% python3 -q
>>> import numpy as np
>>> np.set_printoptions(precision=1, suppress=True, linewidth=200, sign=" ")
>>> arr = np.load("x.npy")
>>> arr
array([[ 2,  3,  1,  2, -3,  0,  0],
       [ 3,  2,  3,  1,  2, -3,  0],
       [ 1,  3,  2,  3,  1,  2, -3],
       [ 2,  1,  3,  2,  3,  1,  2],
       [-3,  2,  1,  3,  2,  3,  1],
       [ 0, -3,  2,  1,  3,  2,  3],
       [ 0,  0, -3,  2,  1,  3,  2]])
>>> f = np.array([-2, -4, 2, -2, -5, 4, -4])
>>> A2 = arr + np.outer(f, np.eye(7)[5])
>>> np.linalg.matrix_rank(np.linalg.inv(A2) - np.linalg.inv(arr), tol=1e-8)
np.int64(1)
>>> np.round(np.linalg.det(A2) / np.linalg.det(arr), 1), round(1 + np.linalg.solve(arr, f)[5], 1)
(np.float64(2.1), np.float64(2.1))
>>> np.all(np.linalg.eigvalsh(arr) > 0)
np.False_
>>> np.round(np.linalg.eigvalsh(arr).min(), 1)
np.float64(-6.7)
>>> A2 = arr / np.linalg.norm(arr, axis=1, keepdims=True)
>>> cov = A2 @ A2.T
>>> (cov - 2 * np.eye(7)).round(6).argmax(axis=1)
array([ 2,  3,  4,  1,  2,  3,  4])
>>> np.linalg.norm(A2, axis=1)
array([ 1.,  1.,  1.,  1.,  1.,  1.,  1.])
>>> round(np.degrees(np.arccos(np.clip(cov[4, 3], -1, 1))), 1)
np.float64(62.3)
>>> (np.abs(cov) > 0.9).astype(int)
array([[ 1,  0,  0,  0,  0,  0,  0],
       [ 0,  1,  0,  0,  0,  0,  0],
       [ 0,  0,  1,  0,  0,  0,  0],
       [ 0,  0,  0,  1,  0,  0,  0],
       [ 0,  0,  0,  0,  1,  0,  0],
       [ 0,  0,  0,  0,  0,  1,  0],
       [ 0,  0,  0,  0,  0,  0,  1]])
